$ python -q
>>> import numpy as np
>>> np.set_printoptions(precision=3, suppress=True, linewidth=140)
>>> arr = np.load("x.npy")
>>> arr
array([[ 1.169,  2.986,  0.108,  3.025,  2.055,  2.034, -0.194,  2.847,  2.104,  0.037],
       [ 0.895,  3.04 ,  0.103,  3.085,  1.779,  1.898,  0.056,  3.031,  1.926, -0.039],
       [ 0.945,  2.929,  0.101,  3.035,  2.014,  2.014,  0.029,  2.84 ,  2.275,  0.123],
       [ 0.933,  3.02 ,  0.044,  3.169,  2.012,  2.078,  0.095,  2.849,  1.999, -0.029],
       [ 1.043,  2.993,  0.009,  3.064,  2.047,  2.145,  0.123,  2.903,  2.163,  0.039],
       [ 1.021,  2.968,  0.104,  3.047,  1.913,  1.953, -0.124,  3.062,  2.01 , -0.12 ],
       [ 1.013,  2.923, -0.048,  3.104,  1.972,  1.925,  0.203,  3.055,  2.116,  0.045],
       [ 1.003,  2.949, -0.181,  3.155,  2.059,  1.98 , -0.166,  2.995,  1.982,  0.062],
       [ 1.033,  2.863, -0.055,  2.907,  2.036,  2.037, -0.128,  3.037,  1.859, -0.018],
       [ 0.861,  3.047,  0.231,  2.945,  2.1  ,  2.084,  0.029,  2.897,  2.019,  0.023],
       [ 1.095,  3.   , -0.034,  2.952,  2.006,  2.047, -0.109,  2.957,  1.922, -0.064],
       [ 0.925,  3.053, -0.036,  3.098,  1.809,  2.152,  0.007,  2.946,  2.038,  0.171],
       [ 1.08 ,  2.866, -0.185,  2.903,  2.099,  2.054, -0.114,  2.917,  2.013, -0.086],
       [ 0.892,  2.997,  0.324,  3.087,  1.881,  1.907,  0.076,  3.027,  1.965,  0.051],
       [ 1.029,  0.952,  2.033,  2.947,  3.021,  2.914,  0.924,  1.877,  2.94 ,  0.083],
       [ 0.864,  0.981,  2.209,  3.108,  3.103,  3.108,  0.843,  1.947,  3.073,  0.013],
       [ 1.039,  0.972,  2.004,  2.824,  3.137,  3.08 ,  0.856,  2.018,  2.972, -0.071],
       [ 0.997,  0.962,  1.935,  3.147,  3.047,  3.021,  1.073,  1.973,  3.052,  0.05 ],
       [ 1.119,  1.062,  1.928,  3.183,  2.902,  3.14 ,  0.96 ,  2.035,  3.01 , -0.063],
       [ 0.931,  1.138,  2.022,  3.222,  3.096,  2.859,  1.026,  2.129,  2.877,  0.008],
       [ 0.925,  1.175,  1.831,  3.023,  3.004,  3.035,  0.97 ,  1.919,  3.202, -0.226],
       [ 0.906,  1.006,  1.885,  2.869,  3.162,  3.026,  1.001,  1.982,  2.92 ,  0.023],
       [ 0.951,  1.025,  1.924,  3.042,  3.033,  3.106,  0.947,  2.16 ,  2.938,  0.008],
       [ 0.922,  0.956,  2.078,  2.981,  3.115,  2.99 ,  1.021,  1.963,  2.998,  0.192],
       [ 0.989,  1.333,  2.023,  3.157,  2.751,  2.972,  0.875,  1.976,  3.06 ,  0.137],
       [ 0.997,  1.136,  1.857,  2.89 ,  3.116,  2.927,  1.025,  2.186,  2.951,  0.108],
       [ 1.064,  0.956,  1.991,  2.947,  3.036,  3.01 ,  0.996,  1.851,  2.999,  0.029],
       [ 1.092,  0.94 ,  1.999,  3.04 ,  2.878,  2.986,  0.916,  1.934,  3.046,  0.003]])
>>> vec = np.array([-2, 2, -3, 0, 1, 2, 2, -2, -2, 3])
>>> y = arr @ vec
>>> np.round(np.linalg.solve(arr.T @ arr, arr.T @ y), 3) + 0
array([-2.,  2., -3.,  0.,  1.,  2.,  2., -2., -2.,  3.])
>>> np.round(np.linalg.pinv(arr) @ arr, 3) + 0
array([[1., 0., 0., 0., 0., 0., 0., 0., 0., 0.],
       [0., 1., 0., 0., 0., 0., 0., 0., 0., 0.],
       [0., 0., 1., 0., 0., 0., 0., 0., 0., 0.],
       [0., 0., 0., 1., 0., 0., 0., 0., 0., 0.],
       [0., 0., 0., 0., 1., 0., 0., 0., 0., 0.],
       [0., 0., 0., 0., 0., 1., 0., 0., 0., 0.],
       [0., 0., 0., 0., 0., 0., 1., 0., 0., 0.],
       [0., 0., 0., 0., 0., 0., 0., 1., 0., 0.],
       [0., 0., 0., 0., 0., 0., 0., 0., 1., 0.],
       [0., 0., 0., 0., 0., 0., 0., 0., 0., 1.]])
>>> rng = np.random.default_rng(32)
>>> y = y + 0.3 * rng.normal(size=28)
>>> y
array([-0.473, -0.138, -0.104,  0.813,  0.246, -1.9  ,  0.489,  0.497, -0.787, -0.076, -0.342,  1.138,  0.386, -0.654, -5.071, -5.249,
       -5.397, -4.485, -5.275, -5.136, -4.514, -4.07 , -4.622, -4.555, -4.76 , -4.329, -4.557, -5.204])
>>> coef, *_ = np.linalg.lstsq(arr, y)
>>> coef
array([-2.171,  1.712, -3.747,  0.392,  0.782,  1.488,  2.142, -2.357, -0.821,  2.73 ])
>>> np.round(arr.T @ (y - arr @ coef), 3) + 0
array([0., 0., 0., 0., 0., 0., 0., 0., 0., 0.])
>>> cen = arr - arr.mean(axis=0)
>>> vecs = np.linalg.svd(cen)[2][:2]
>>> M2 = cen - cen @ vecs.T @ vecs
>>> M2.std(axis=0)
array([0.07 , 0.057, 0.07 , 0.071, 0.066, 0.072, 0.084, 0.075, 0.083, 0.082])
>>> np.round(np.linalg.norm(M2) / np.linalg.norm(cen), 3)
np.float64(0.13)
>>> np.linalg.norm(M2, axis=1).round(6).argmax()
np.int64(20)
>>> np.diag(vecs.T @ vecs)
array([0.064, 0.411, 0.513, 0.248, 0.303, 0.096, 0.155, 0.075, 0.095, 0.039])
>>> lab = arr[:, 6] > np.median(arr[:, 6])
>>> f = arr[lab].mean(axis=0) - arr[~lab].mean(axis=0)
>>> ((arr - arr.mean(axis=0)) @ f > 0).astype(int)
array([0, 0, 0, 0, 0, 0, 0, 0, 0, 0, 0, 0, 0, 0, 1, 1, 1, 1, 1, 1, 1, 1, 1, 1, 1, 1, 1, 1])
>>> np.argsort(-np.abs(f).round(6), kind="stable")
array([2, 1, 4, 5, 6, 8, 7, 3, 9, 0])
>>> W0 = np.load("layer7.npy")
>>> W0
array([[0.583, 0.453, 0.194],
       [0.453, 0.353, 0.151],
       [0.194, 0.151, 0.065]])
>>> # equal to its transpose
>>> M2 = np.array([[2, 0], [0, 3], [2, 3]])
>>> np.vstack([W0, M2.T]).shape
(5, 3)
>>> np.einsum("ik,kj->ji", W0, M2)
array([[1.554, 1.209, 0.518],
       [1.942, 1.511, 0.647]])
>>> np.linalg.matrix_rank(np.vstack([W0, M2.T]))
np.int64(3)
>>> np.einsum("ik,kj->ij", W0, M2)
array([[1.554, 1.942],
       [1.209, 1.511],
       [0.518, 0.647]])
>>> W0 @ M2
array([[1.554, 1.942],
       [1.209, 1.511],
       [0.518, 0.647]])
>>> np.einsum("ij,ij->i", W0, W0)
array([0.583, 0.353, 0.065])
>>> Uu, sigma, vt = np.linalg.svd(W0)
>>> np.argmax(sigma[:-1] / (sigma[1:] + 1e-6)) + 1
np.int64(1)
>>> sigma.round(3) + 0
array([1., 0., 0.])
>>> M2 = Uu[:, :1] @ np.diag(sigma[:1]) @ vt[:1]
>>> np.round(np.linalg.norm(W0 - M2) / np.linalg.norm(W0), 3)
np.float64(0.0)
>>> vec = np.array([-2, 3, 3])
>>> W0 @ W0 @ vec
array([0.777, 0.604, 0.259])
>>> round((vec - W0 @ vec) @ (W0 @ vec), 3)
np.float64(-0.0)
>>> M = np.loadtxt("test9.csv", delimiter=",")
>>> M
array([[ 1.986,  4.036,  1.861, 12.34 ,  3.652,  2.394, 10.155,  7.884],
       [-1.033,  5.947,  3.126,  5.521,  2.284, -0.677,  7.419,  8.115],
       [-1.054,  1.308,  0.724,  0.049,  0.288, -1.106,  0.894,  2.262],
       [ 0.146, -6.234, -3.103, -9.31 , -2.648,  0.219, -9.41 , -8.778],
       [ 2.168, -4.238, -1.695,  0.113, -0.363,  1.881, -1.687, -3.989],
       [-2.947,  0.085,  0.393, -8.663, -3.021, -2.632, -6.034, -3.717]])
>>> def softmax(z):
...     e = np.exp(z - z.max(axis=-1, keepdims=True))
...     return e / e.sum(axis=-1, keepdims=True)
... 
>>> softmax(M).sum(axis=1)
array([1., 1., 1., 1., 1., 1.])
>>> np.round(softmax(10 * M[5]), 3) + 0
array([0.   , 0.044, 0.956, 0.   , 0.   , 0.   , 0.   , 0.   ])
>>> att = M @ M.T / np.sqrt(8)
>>> np.round(softmax(att + np.triu(np.full(att.shape, -np.inf), 1)), 3) + 0
array([[1.   , 0.   , 0.   , 0.   , 0.   , 0.   ],
       [1.   , 0.   , 0.   , 0.   , 0.   , 0.   ],
       [0.069, 0.931, 0.   , 0.   , 0.   , 0.   ],
       [0.   , 0.   , 0.   , 1.   , 0.   , 0.   ],
       [0.   , 0.   , 0.   , 1.   , 0.   , 0.   ],
       [0.   , 0.   , 0.   , 1.   , 0.   , 0.   ]])
>>> np.round(softmax(att), 3) + 0
array([[1.   , 0.   , 0.   , 0.   , 0.   , 0.   ],
       [1.   , 0.   , 0.   , 0.   , 0.   , 0.   ],
       [0.069, 0.931, 0.   , 0.   , 0.   , 0.   ],
       [0.   , 0.   , 0.   , 1.   , 0.   , 0.   ],
       [0.   , 0.   , 0.   , 1.   , 0.   , 0.   ],
       [0.   , 0.   , 0.   , 1.   , 0.   , 0.   ]])
>>> vec = np.array([1, -2, -2, 1, 2, 2, -1, 1])
>>> a = np.maximum(M @ vec, 0)
>>> np.maximum(M @ vec, 0) - np.maximum(-M @ vec, 0)
array([ 12.353,  -9.748,  -5.337,   5.284,  14.881, -21.555])
>>> a
array([12.353,  0.   ,  0.   ,  5.284, 14.881,  0.   ])
>>> np.flatnonzero(a > 1e-9)
array([0, 3, 4])
>>> Uu, sigma = np.linalg.svd(W0)
Traceback (most recent call last):
  File "<python-input-56>", line 1, in <module>
    Uu, sigma = np.linalg.svd(W0)
    ^^^^^^^^^
ValueError: too many values to unpack (expected 2)
>>> Uu, sigma, vt = np.linalg.svd(W0, full_matrices=False)
>>> Uu.shape, sigma.shape, vt.shape
((3, 3), (3,), (3, 3))
>>> np.cumsum(sigma ** 2) / np.sum(sigma ** 2)
array([1., 1., 1.])
>>> K = np.loadtxt("dump.csv", delimiter=",")
>>> K.round(3) + 0
array([[ 0.177, -0.248,  0.092, -0.037, -0.016,  0.028, -0.089,  0.105,  0.094,  0.179, -0.117],
       [-0.248,  0.404, -0.146,  0.191,  0.066, -0.178,  0.048, -0.114, -0.123, -0.217,  0.09 ],
       [ 0.092, -0.146,  0.053, -0.061, -0.021,  0.056, -0.023,  0.045,  0.046,  0.083, -0.039],
       [-0.037,  0.191, -0.061,  0.345,  0.109, -0.341, -0.166,  0.056,  0.   ,  0.044, -0.154],
       [-0.016,  0.066, -0.021,  0.109,  0.035, -0.108, -0.05 ,  0.015, -0.002,  0.01 , -0.046],
       [ 0.028, -0.178,  0.056, -0.341, -0.108,  0.337,  0.169, -0.061, -0.004, -0.053,  0.159],
       [-0.089,  0.048, -0.023, -0.166, -0.05 ,  0.169,  0.146, -0.096, -0.058, -0.135,  0.156],
       [ 0.105, -0.114,  0.045,  0.056,  0.015, -0.061, -0.096,  0.08 ,  0.06 ,  0.125, -0.11 ],
       [ 0.094, -0.123,  0.046,  0.   , -0.002, -0.004, -0.058,  0.06 ,  0.051,  0.1  , -0.072],
       [ 0.179, -0.217,  0.083,  0.044,  0.01 , -0.053, -0.135,  0.125,  0.1  ,  0.201, -0.161],
       [-0.117,  0.09 , -0.039, -0.154, -0.046,  0.159,  0.156, -0.11 , -0.072, -0.161,  0.171]])
>>> lab = rng.permutation(11)
>>> lab
array([ 4,  2,  6,  9,  5, 10,  1,  7,  8,  0,  3])
>>> M2 = K[lab][:, lab]
>>> np.diag(M2)
array([0.035, 0.053, 0.146, 0.201, 0.337, 0.171, 0.404, 0.08 , 0.051, 0.177, 0.345])
>>> np.round(np.sort(np.abs(np.linalg.eigvals(M2))), 3) + 0
array([0., 0., 0., 0., 0., 0., 0., 0., 0., 1., 1.])
>>> M2.round(3) + 0
array([[ 0.035, -0.021, -0.05 ,  0.01 , -0.108, -0.046,  0.066,  0.015, -0.002, -0.016,  0.109],
       [-0.021,  0.053, -0.023,  0.083,  0.056, -0.039, -0.146,  0.045,  0.046,  0.092, -0.061],
       [-0.05 , -0.023,  0.146, -0.135,  0.169,  0.156,  0.048, -0.096, -0.058, -0.089, -0.166],
       [ 0.01 ,  0.083, -0.135,  0.201, -0.053, -0.161, -0.217,  0.125,  0.1  ,  0.179,  0.044],
       [-0.108,  0.056,  0.169, -0.053,  0.337,  0.159, -0.178, -0.061, -0.004,  0.028, -0.341],
       [-0.046, -0.039,  0.156, -0.161,  0.159,  0.171,  0.09 , -0.11 , -0.072, -0.117, -0.154],
       [ 0.066, -0.146,  0.048, -0.217, -0.178,  0.09 ,  0.404, -0.114, -0.123, -0.248,  0.191],
       [ 0.015,  0.045, -0.096,  0.125, -0.061, -0.11 , -0.114,  0.08 ,  0.06 ,  0.105,  0.056],
       [-0.002,  0.046, -0.058,  0.1  , -0.004, -0.072, -0.123,  0.06 ,  0.051,  0.094,  0.   ],
       [-0.016,  0.092, -0.089,  0.179,  0.028, -0.117, -0.248,  0.105,  0.094,  0.177, -0.037],
       [ 0.109, -0.061, -0.166,  0.044, -0.341, -0.154,  0.191,  0.056,  0.   , -0.037,  0.345]])
>>> np.allclose(M2, K)
False
>>> round(np.trace(M2), 3)
np.float64(2.0)
>>> vec = np.array([0, -5, 5, 4, 5, -5, 0, 0, -3, 1, 2])
>>> round((vec - K @ vec) @ (K @ vec), 3)
np.float64(0.0)
>>> np.trace(K)
np.float64(2.0)
>>> M2 = K / np.sqrt((K ** 2).mean(axis=1, keepdims=True))
>>> np.linalg.matrix_rank(K - K.mean(axis=1, keepdims=True))
np.int64(2)
>>> np.linalg.matrix_rank(M2) == np.linalg.matrix_rank(K)
np.True_
>>> data = np.load("data.npy")
>>> data
array([[0, 0, 0, 0, 0, 0, 0],
       [0, 0, 0, 1, 0, 0, 0],
       [1, 0, 0, 0, 0, 0, 0],
       [0, 0, 0, 0, 0, 0, 3],
       [0, 0, 0, 0, 0, 1, 0],
       [0, 0, 0, 0, 2, 0, 0],
       [0, 0, 0, 0, 0, 0, 0]])
>>> # rank 5
>>> np.allclose(data, data.T)
False
>>> round(float(np.linalg.det(data)), 3)
0.0
>>> round(np.abs(np.linalg.eigvals(data)).max(), 3)
np.float64(1.414)
>>> np.linalg.matrix_power(data, 3)
array([[0, 0, 0, 0, 0, 0, 0],
       [0, 0, 0, 0, 0, 0, 0],
       [0, 0, 0, 0, 0, 0, 0],
       [0, 0, 0, 0, 0, 0, 0],
       [0, 0, 0, 0, 0, 2, 0],
       [0, 0, 0, 0, 4, 0, 0],
       [0, 0, 0, 0, 0, 0, 0]])
>>> np.sort(np.abs(np.linalg.eigvals(data)))
array([0.   , 0.   , 0.   , 0.   , 0.   , 1.414, 1.414])
>>> Uu, sigma, vt = np.linalg.svd(data)
>>> vecs = vt[:(sigma > 1e-8).sum()]
>>> vec = data[0] + 5 * data[5] + rng.integers(2) * np.eye(7)[5]
>>> vec
array([ 0.,  0.,  0.,  0., 10.,  0.,  0.])
>>> np.allclose(vecs.T @ vecs @ vec, vec)
True
>>> lab = rng.permutation(7)
>>> lab
array([1, 4, 0, 2, 6, 3, 5])
>>> M2 = data[lab][:, lab]
>>> np.round(np.linalg.det(M2), 3), round(float(np.linalg.det(data[lab])), 3)
(np.float64(0.0), 0.0)
>>> np.sort(np.abs(np.linalg.eigvals(M2)))
array([0.   , 0.   , 0.   , 0.   , 0.   , 1.414, 1.414])
>>> np.diag(M2)
array([0, 0, 0, 0, 0, 0, 0])
>>> T = np.stack([data, -3 * data, data[::-1]])
>>> np.linalg.det(T)
array([0., 0., 0.])
>>> np.linalg.matrix_rank(T)
array([5, 5, 5])
>>> np.einsum("bij,cij->bc", T, T)
array([[ 16, -48,   9],
       [-48, 144, -27],
       [  9, -27,  16]])
>>> O, _ = np.linalg.qr(np.array([[-1.9, 1.3, 0.3], [0.8, -1.6, -0.8], [0.1, 0.5, 0.5]]))
>>> vecs, _ = np.linalg.qr(np.array([[0.5, 1.8, -0.9], [1.2, 1.0, -1.8], [0.2, 0.9, -0.6]]))
>>> sigma = 3 * 0.9 ** np.arange(3)
>>> E = O[:, :3] * sigma @ vecs[:3]
>>> E
array([[ 1.722, -1.606,  1.765],
       [ 1.353,  2.303,  0.342],
       [-1.646,  0.472,  1.831]])
>>> hat = np.triu(np.array([[0, -1, -1], [0, -2, -1], [-2, 1, 1]]), 1) + np.eye(3)
>>> M2 = hat @ E @ np.linalg.inv(hat)
>>> round(np.trace(M2), 3), round(np.trace(E), 3)
(np.float64(5.856), np.float64(5.856))
>>> np.linalg.matrix_rank(M2)
np.int64(3)
>>> np.poly(M2)
array([  1.   ,  -5.856,  16.252, -19.683])
